% ipython --no-banner

In [1]: import numpy as np

In [2]: from numpy import linalg as LA

In [3]: np.set_printoptions(precision=1, suppress=True, linewidth=120, floatmode="fixed")

In [4]: W0 = np.load("layer6.npy")

In [5]: print(W0)
[[-22.0   0.7   0.5  -0.1   0.1]
 [ 10.0   0.7   0.0   0.3   0.2]
 [-22.0   0.2  -0.7   0.4  -0.4]
 [  8.0  -1.0   0.8  -1.9  -1.0]]

In [6]: x0 = np.array([0, -3, 3, -3, 1])

In [7]: (W0 @ x0).argmax()
Out[7]: np.int64(3)

In [8]: W0 @ x0
Out[8]: array([-0.2, -2.8, -4.3, 10.1])

In [9]: print((W0 * x0).sum(axis=1))
[-0.2 -2.8 -4.3 10.1]

In [10]: W0 * x0
Out[10]: 
array([[-0.0, -2.1,  1.5,  0.3,  0.1],
       [ 0.0, -2.1,  0.0, -0.9,  0.2],
       [-0.0, -0.6, -2.1, -1.2, -0.4],
       [ 0.0,  3.0,  2.4,  5.7, -1.0]])

In [11]: print(round(float(LA.norm(W0, 2) / LA.norm(W0)), 1))
1.0

In [12]: LA.cond(W0) > 100
Out[12]: np.False_

In [13]: np.argsort(-LA.norm(W0, axis=0).round(6), kind="stable")[:3]
Out[13]: array([0, 3, 1])

In [14]: LA.matrix_rank(W0, rtol=0.1)
Out[14]: np.int64(1)

In [15]: u = np.array([3, 5])

In [16]: np.correlate(W0[3], W0[1], "full")
Out[16]: array([  1.6,   2.2,  -0.1,   5.5,  78.5,  -9.7,   6.7, -19.7, -10.0])

In [17]: np.polyval(u, W0[3])
Out[17]: array([29.0,  2.0,  7.4, -0.7,  2.0])

In [18]: Uu, sv, Vt = LA.svd(W0)

In [19]: sv
Out[19]: array([33.7,  2.5,  1.1,  0.5])

In [20]: B = Uu[:, :1] @ np.diag(sv[:1]) @ Vt[:1]

In [21]: LA.matrix_rank(B)
Out[21]: np.int64(1)

In [22]: print(round(float(LA.norm(W0 - B) / LA.norm(W0)), 1))
0.1

In [23]: B.round(1) + 0
Out[23]: 
array([[-22.0,   0.4,  -0.2,   0.4,   0.0],
       [ 10.0,  -0.2,   0.1,  -0.2,   0.0],
       [-22.0,   0.4,  -0.2,   0.4,   0.0],
       [  8.1,  -0.1,   0.1,  -0.1,   0.0]])
